In [1]: import numpy as np

In [2]: from numpy import linalg as LA

In [3]: np.set_printoptions(precision=2, suppress=True, linewidth=100)

In [4]: W0 = np.loadtxt("arr.csv", delimiter=",")

In [5]: print(W0)
[[ -0.52  -0.65   0.24   0.48  -0.48   0.99   0.34  -0.13  -0.17   0.17   0.01  -0.05]
 [  5.07  -1.2   -4.32   3.68   0.71 -12.73   0.64   0.82   0.43   1.68  -6.46   1.49]
 [ -0.7    0.82   1.18  -2.59   0.78   1.46  -0.07  -0.51  -0.19  -1.21   1.16   0.82]
 [  0.97  -1.26  -1.22   2.5   -0.4   -2.07   0.29   0.71   0.03   1.14  -0.83  -0.32]
 [ -0.67   0.78   1.38  -2.58   0.6    1.64   0.    -1.11  -0.61  -1.25   1.02   0.35]
 [  1.23   0.25  -0.8    0.59  -0.04  -2.95   0.15  -1.03  -0.3    0.03  -2.68  -0.06]
 [  0.7   -0.66  -0.85   1.78  -0.43  -1.48   0.18   0.05  -0.07   0.79  -1.01  -0.55]
 [ -0.68   0.73   0.79  -1.54   0.64   1.26   0.02  -0.06   0.13  -0.91   1.11   0.62]
 [  1.66  -0.6   -1.49   1.13   0.22  -5.21   0.8   -0.18  -0.09   0.21  -3.34   0.99]
 [  0.41   1.14  -0.2   -0.24   0.39  -0.13  -0.77   0.45   0.59   0.07   0.7   -0.42]
 [ -0.02  -0.02  -0.03   0.79  -0.72   0.76  -0.35  -0.46  -0.33   0.49  -0.17  -1.38]
 [ -2.3    1.03   2.72  -4.69   0.81   4.74   0.13  -1.16  -0.51  -2.24   2.33   1.43]
 [  0.4   -0.85  -0.57   1.    -0.32  -0.7   -0.11   0.85   0.17   0.81  -0.08   0.04]
 [  1.54   0.49  -0.41  -1.06   0.5   -3.96   0.27  -1.91  -0.88  -0.67  -3.12   0.47]
 [  0.75  -0.12  -0.89   1.23  -0.24  -2.08   0.16  -0.06   0.08   0.37  -1.78  -0.13]
 [  2.44  -0.78  -2.1    2.4   -0.1   -6.16   0.58  -0.48  -0.24   0.84  -4.11   0.23]
 [  1.11  -0.13  -0.9    0.87   0.18  -3.35   0.54  -0.4   -0.12   0.04  -2.17   0.35]
 [ -3.04   2.07   3.5   -5.47   0.89   7.8   -0.81  -0.72  -0.16  -2.33   4.83   0.45]
 [ -1.9    1.64   2.16  -3.68   0.79   5.01  -0.76  -0.05   0.29  -1.48   3.44   0.49]
 [ -0.01  -0.65  -0.14  -0.26   0.76  -0.72   0.49   1.12   0.46  -0.2    0.71   1.7 ]
 [ -1.78   0.04   1.52  -1.82   0.31   4.55  -0.34   1.03   0.29  -0.45   3.91   0.32]
 [ -2.19  -0.45   1.34   0.62  -1.26   6.03  -0.29  -0.1   -0.16   0.37   2.54  -1.58]
 [  0.63  -0.07  -0.47  -0.48   0.85  -2.15   0.28   0.74   0.43  -0.23  -0.23   1.44]
 [ -0.27  -0.47  -0.36   1.28  -0.17   0.42   0.18   0.99   0.5    0.45   0.6    0.02]
 [ -0.82   0.22   1.29  -2.46   0.43   1.84  -0.01  -0.47  -0.42  -0.95   1.2    0.77]
 [ -0.74   1.12   1.08  -1.66   0.18   1.84  -0.09  -1.42  -0.35  -1.04   0.14  -0.17]
 [ -0.88   0.25   0.91  -1.32   0.39   2.15  -0.03   0.04  -0.03  -0.63   1.72   0.33]
 [ -2.36   0.71   2.65  -3.52   0.29   6.16  -0.38  -0.64  -0.49  -1.44   3.59   0.15]
 [ -0.53  -0.13   0.61  -0.77  -0.06   0.43   0.63  -1.26  -0.63  -0.74  -0.94   0.44]
 [  1.29  -0.71  -1.71   2.29   0.2   -3.18   0.     1.97   0.94   1.18  -0.37   0.38]
 [ -0.16   0.     0.1   -0.17   0.02  -0.56   0.59  -0.78  -0.23  -0.48  -1.18   0.47]
 [ -1.06  -0.5    0.13   1.28  -0.72   2.38   0.11   0.84   0.34   0.5    1.22  -0.69]
 [ -2.56   1.02   2.39  -2.8    0.26   6.12  -0.17  -0.57  -0.08  -1.45   3.33   0.1 ]
 [ -0.53  -0.66  -0.19   1.61  -0.79   1.98  -0.38   1.11   0.37   1.06   1.45  -1.1 ]]

In [6]: d = LA.norm(W0[:, None] - W0[None], axis=-1)

In [7]: print(d.mean(axis=1).argmax())
1

In [8]: print(d[21].round(6).argsort(kind="stable")[:4])
[21 20 31 32]

In [9]: print(LA.matrix_rank(d ** 2))
14

In [10]: cen = W0 - W0.mean(axis=0)

In [11]: U, sig, VT = LA.svd(cen, full_matrices=False)

In [12]: print(round(float((sig ** 2).sum() ** 2 / (sig ** 4).sum()), 2))
1.33

In [13]: print(VT[0] * np.sign(VT[0, np.abs(VT[0]).argmax()]))
[-0.29  0.1   0.27 -0.33  0.01  0.73 -0.05 -0.04 -0.01 -0.14  0.42 -0.02]

In [14]: print(np.abs(VT[0]).argmax())
5

In [15]: x = np.array([0, -1, 2, 1, -1, 0, 1, 2, -2, 2, 2, 0])

In [16]: print((W0 @ x).argmax())
21

In [17]: print(np.sign((W0 @ x).round(6)))
[ 1. -1. -1.  1. -1. -1.  1. -1. -1. -1.  1. -1.  1. -1. -1. -1. -1.  1.  1.  1.  1.  1. -1.  1.
 -1. -1.  1.  1. -1.  1. -1.  1.  1.  1.]

In [18]: x @ W0
---------------------------------------------------------------------------
ValueError                                Traceback (most recent call last)
Cell In[18], line 1
----> 1 x @ W0

ValueError: matmul: Input operand 1 has a mismatch in its core dimension 0, with gufunc signature (n?,k),(k,m?)->(n?,m?) (size 34 is different from 12)

In [19]: F = np.loadtxt("test15.csv", delimiter=",")

In [20]: print(F)
[[0. 0. 0. 0. 0. 0. 0. 1.]
 [0. 0. 1. 0. 0. 0. 0. 0.]
 [0. 0. 0. 0. 0. 0. 1. 0.]
 [0. 0. 0. 1. 0. 0. 0. 0.]
 [0. 0. 0. 0. 1. 0. 0. 0.]
 [0. 1. 0. 0. 0. 0. 0. 0.]
 [1. 0. 0. 0. 0. 0. 0. 0.]
 [0. 0. 0. 0. 0. 1. 0. 0.]]

In [21]: # 3 groups of indices that never mix

In [22]: print(F @ F)
[[0. 0. 0. 0. 0. 1. 0. 0.]
 [0. 0. 0. 0. 0. 0. 1. 0.]
 [1. 0. 0. 0. 0. 0. 0. 0.]
 [0. 0. 0. 1. 0. 0. 0. 0.]
 [0. 0. 0. 0. 1. 0. 0. 0.]
 [0. 0. 1. 0. 0. 0. 0. 0.]
 [0. 0. 0. 0. 0. 0. 0. 1.]
 [0. 1. 0. 0. 0. 0. 0. 0.]]

In [23]: print(np.flatnonzero(LA.matrix_power((F != 0) + (F.T != 0) + np.eye(8), 8)[2]))
[0 1 2 5 6 7]

In [24]: print(round(LA.det(F), 2))
-1.0

In [25]: print((F != 0).astype(int))
[[0 0 0 0 0 0 0 1]
 [0 0 1 0 0 0 0 0]
 [0 0 0 0 0 0 1 0]
 [0 0 0 1 0 0 0 0]
 [0 0 0 0 1 0 0 0]
 [0 1 0 0 0 0 0 0]
 [1 0 0 0 0 0 0 0]
 [0 0 0 0 0 1 0 0]]

In [26]: lab = W0[:, 8] > np.median(W0[:, 8])

In [27]: u = W0[lab].mean(axis=0) - W0[~lab].mean(axis=0)

In [28]: print(round((((W0 - W0.mean(axis=0)) @ u > 0) == lab).mean(), 2))
0.68

In [29]: print(u.round(2) + 0)
[ 0.39 -0.42 -0.79  1.33  0.   -0.76 -0.13  1.34  0.63  0.76  0.49  0.  ]

In [30]: U, sig, VT = LA.svd(W0, full_matrices=False)

In [31]: print(np.round(U.T @ W0 @ VT.T, 2) + 0)
[[32.3   0.    0.    0.    0.    0.    0.    0.    0.    0.    0.    0.  ]
 [ 0.   10.95  0.    0.    0.    0.    0.    0.    0.    0.    0.    0.  ]
 [ 0.    0.    6.14  0.    0.    0.    0.    0.    0.    0.    0.    0.  ]
 [ 0.    0.    0.    3.32  0.    0.    0.    0.    0.    0.    0.    0.  ]
 [ 0.    0.    0.    0.    1.6   0.    0.    0.    0.    0.    0.    0.  ]
 [ 0.    0.    0.    0.    0.    0.82  0.    0.    0.    0.    0.    0.  ]
 [ 0.    0.    0.    0.    0.    0.    0.43  0.    0.    0.    0.    0.  ]
 [ 0.    0.    0.    0.    0.    0.    0.    0.16  0.    0.    0.    0.  ]
 [ 0.    0.    0.    0.    0.    0.    0.    0.    0.11  0.    0.    0.  ]
 [ 0.    0.    0.    0.    0.    0.    0.    0.    0.    0.07  0.    0.  ]
 [ 0.    0.    0.    0.    0.    0.    0.    0.    0.    0.    0.03  0.  ]
 [ 0.    0.    0.    0.    0.    0.    0.    0.    0.    0.    0.    0.02]]

In [32]: print(np.cumsum(sig ** 2) / np.sum(sig ** 2))
[0.86 0.96 0.99 1.   1.   1.   1.   1.   1.   1.   1.   1.  ]

In [33]: print(round(float(np.sqrt((sig ** 2).sum())), 2), round(LA.norm(W0), 2))
34.86 34.86

In [34]: print(np.allclose(U * sig @ VT, W0))
True

In [35]: print(U.shape, sig.shape, VT.shape)
(34, 12) (12,) (12, 12)

In [36]: print(np.round(sig / sig[0], 2) + 0)
[1.   0.34 0.19 0.1  0.05 0.03 0.01 0.   0.   0.   0.   0.  ]

In [37]: print(sig)
[32.3  10.95  6.14  3.32  1.6   0.82  0.43  0.16  0.11  0.07  0.03  0.02]

In [38]: u = np.array([3, 1, 0, 0, 3, 0, 2, 3])

In [39]: M2 = F + np.outer(u, np.eye(8)[4])

In [40]: print(round(LA.det(M2) / LA.det(F), 2), round(float(1 + LA.solve(F, u)[4]), 2))
4.0 4.0

In [41]: print(LA.matrix_rank(M2 - F))
1

In [42]: print(LA.matrix_rank(LA.inv(M2) - LA.inv(F), tol=1e-8))
1

In [43]: arr = np.loadtxt("run18.csv", delimiter=",")

In [44]: print(arr)
[[ 2.  2. -2. -2.  2.  0. -2.  1.  1. -1.  1. -1.  2.]
 [ 0.  1. -2. -1.  1.  0. -1. -2. -2. -2.  1. -2. -2.]
 [ 0.  0. -1.  1.  1.  2. -1. -1.  1. -1.  2.  1.  0.]
 [ 0.  0.  0.  1.  2.  2.  2. -2.  2. -2.  0.  1.  2.]
 [ 0.  0.  0.  0.  2. -1.  2. -2.  0.  2.  1. -1.  2.]
 [ 0.  0.  0.  0.  0.  1.  1. -2.  1.  0. -2.  2. -1.]
 [ 0.  0.  0.  0.  0.  0.  1.  0. -2. -2. -2.  1.  2.]
 [ 0.  0.  0.  0.  0.  0.  0. -2. -2.  0. -2.  0. -2.]
 [ 0.  0.  0.  0.  0.  0.  0.  0.  2. -1. -1. -1. -1.]
 [ 0.  0.  0.  0.  0.  0.  0.  0.  0.  1.  0. -2. -1.]
 [ 0.  0.  0.  0.  0.  0.  0.  0.  0.  0.  2.  2. -2.]
 [ 0.  0.  0.  0.  0.  0.  0.  0.  0.  0.  0. -2.  2.]
 [ 0.  0.  0.  0.  0.  0.  0.  0.  0.  0.  0.  0. -2.]]

In [45]: M2 = arr / np.sqrt((arr ** 2).mean(axis=1, keepdims=True))

In [46]: print(LA.matrix_rank(arr - arr.mean(axis=1, keepdims=True)))
12

In [47]: U, sig, VT = LA.svd(arr, full_matrices=False)

In [48]: print(np.allclose(U * sig @ VT, arr))
True

In [49]: print(U.shape, sig.shape, VT.shape)
(13, 13) (13,) (13, 13)

In [50]: print(sig)
[7.16 6.81 6.13 5.5  4.86 3.85 3.07 1.98 1.   0.7  0.44 0.16 0.01]

In [51]: print(np.cumsum(sig ** 2) / np.sum(sig ** 2))
[0.23 0.45 0.62 0.76 0.86 0.93 0.97 0.99 1.   1.   1.   1.   1.  ]

In [52]: print(round(float(np.sqrt((sig ** 2).sum())), 2), round(float(LA.norm(arr)), 2))
14.8 14.8

In [53]: print(np.sort(LA.eigvals(arr)))
[-2. -2. -2. -1.  1.  1.  1.  1.  1.  2.  2.  2.  2.]

In [54]: print(LA.matrix_rank(arr - arr[0, 0] * np.eye(13)))
12

In [55]: print(np.prod(np.diag(arr)), round(LA.det(arr), 2))
128.0 128.0

In [56]: W1 = np.array([[-1, -2, -1, 0, -2, 1],
    ...:     [2, -1, -1, 0, -2, -1],
    ...:     [-1, 1, -1, -2, 1, 0],
    ...:     [-2, 2, -2, 1, 0, -2],
    ...:     [-2, 2, -2, 1, -1, -2],
    ...:     [-2, -2, 2, 2, 1, 1],
    ...:     [0, 2, 2, 0, 0, 2],
    ...:     [-1, -1, 0, 1, 1, -1],
    ...:     [0, 2, 2, -1, 1, 0],
    ...:     [1, 0, 2, 0, 0, -2],
    ...:     [-1, 0, 2, 2, 1, -1],
    ...:     [-1, 0, 1, -2, 0, 1],
    ...:     [-1, 0, 0, -1, 1, 2]])

In [57]: b = np.array([3, -3, 0, -1, 2, -1])

In [58]: H = np.maximum(arr @ W1 + b, 0)

In [59]: print(LA.matrix_rank(H))
6

In [60]: print(H)
[[ 3.  0.  0.  5.  0.  0.]
 [10.  0.  0. 11.  0.  0.]
 [ 0.  0.  4.  7.  4.  0.]
 [ 0.  9.  3.  0.  4. 10.]
 [ 3.  9.  3.  0.  0.  0.]
 [ 4.  1.  4.  0.  0.  6.]
 [ 0.  0.  0.  0.  0. 12.]
 [ 9.  0.  0.  0.  0.  0.]
 [ 5.  1.  0.  0.  2.  0.]
 [ 7.  0.  0.  4.  1.  0.]
 [ 1.  0.  6.  1.  2.  0.]
 [ 3.  0.  0.  1.  4.  1.]
 [ 5.  0.  0.  1.  0.  0.]]

In [61]: print((H > 0).mean(axis=0))
[0.77 0.31 0.38 0.54 0.46 0.31]

In [62]: basis = np.array([[5, 5], [-3, 5], [-4, 1], [2, -2], [-3, -1], [2, -3]])

In [63]: print(H @ basis)
[[ 25.   5.]
 [ 72.  28.]
 [-14. -14.]
 [-31.  14.]
 [-24.  63.]
 [ 13.  11.]
 [ 24. -36.]
 [ 45.  45.]
 [ 16.  28.]
 [ 40.  26.]
 [-23.   7.]
 [  7.   6.]
 [ 27.  23.]]

In [64]: M2 = H / LA.norm(H, axis=1, keepdims=True)

In [65]: cov = M2 @ M2.T

In [66]: print(np.argwhere(np.triu(np.abs(cov) > 0.95, 1)))
[[ 0  1]
 [ 7 12]]

In [67]: print(cov[9])
[0.87 0.94 0.44 0.03 0.26 0.41 0.   0.86 0.83 1.   0.25 0.69 0.94]

In [68]: print(LA.norm(M2, axis=1))
[1. 1. 1. 1. 1. 1. 1. 1. 1. 1. 1. 1. 1.]

In [69]: J = np.loadtxt("dump.csv", delimiter=",")

In [70]: print(J)
[[ 0.42 -0.27 -0.56  0.57 -1.54 -0.44 -2.04  0.93  1.    2.7  -1.85 -0.63  2.63 -2.01 -0.59]
 [ 0.29  0.88  0.01 -0.93  0.27 -0.53  0.65 -0.35  0.72 -0.1  -0.24  0.17 -0.01  0.62 -0.03]
 [ 0.5  -1.24  0.06 -0.28  0.54 -0.09 -0.85  0.39  0.16  0.86 -0.08 -1.47  0.85  0.69  0.43]
 [-0.42 -1.18 -1.22  1.36 -1.9   0.27 -1.87  0.86 -0.34  0.52 -1.01  1.01  0.32 -1.    0.36]
 [ 0.85 -0.79  0.02  0.28  0.52  0.11 -1.76 -0.32  1.    0.85 -0.09 -2.07  1.59  0.36 -0.54]
 [ 0.84 -0.38 -0.67  0.96 -0.11 -0.81 -0.44 -0.15 -0.02  0.96 -1.12 -0.19  1.02 -0.02  0.2 ]
 [ 0.92  0.72 -0.85  0.59  0.68 -0.27 -0.79 -1.24 -0.07  0.67 -0.92 -0.58  1.33 -0.57 -0.64]
 [ 1.05  0.62 -0.03  0.4   0.45 -0.77  0.47 -0.92  0.1   0.14 -0.72 -0.36  0.5   0.36  0.08]
 [-1.24 -1.64 -0.58 -0.57 -0.1   0.73  0.16  1.12 -0.36 -0.81  0.73  0.79 -1.1   0.11  1.17]
 [-1.54  0.58 -0.54  0.41 -1.81  0.67 -1.35  1.24  1.05  0.79 -0.26  0.9   0.23 -2.38 -0.22]
 [ 1.65  0.36 -0.1   0.05  1.25 -0.8  -1.39 -0.52  1.28  1.93 -0.97 -2.45  2.46  0.33  0.  ]
 [-0.61  0.7  -0.03 -0.11  0.01  0.74 -1.39  0.11  0.84  0.58  0.15 -0.9   1.06 -1.34 -0.64]
 [-0.62 -1.24  0.15  0.28 -1.18  0.39 -1.26  0.99 -0.28  0.54  0.3  -0.25  0.18 -0.72 -0.24]
 [-1.18  1.98  1.1  -0.69 -1.02 -0.84  2.92 -0.18  0.36 -1.33  0.49  2.5  -2.3   0.09 -0.44]]

In [71]: print(LA.norm(W0, axis=1).argmax())
1

In [72]: print(round(LA.norm(W0) ** 2 / LA.norm(W0, 2) ** 2, 2))
1.17

In [73]: print(round(float(LA.norm(W0, "nuc")), 2))
55.94

In [74]: print(LA.norm(W0, axis=0))
[ 9.36  4.69  9.1  12.78  3.23 23.66  2.38  5.07  2.31  5.85 14.07  4.51]

In [75]: print(np.round(W0[29] @ W0[16], 2))
15.83

In [76]: print(round(LA.norm(W0[29] - W0[16]), 2))
3.83
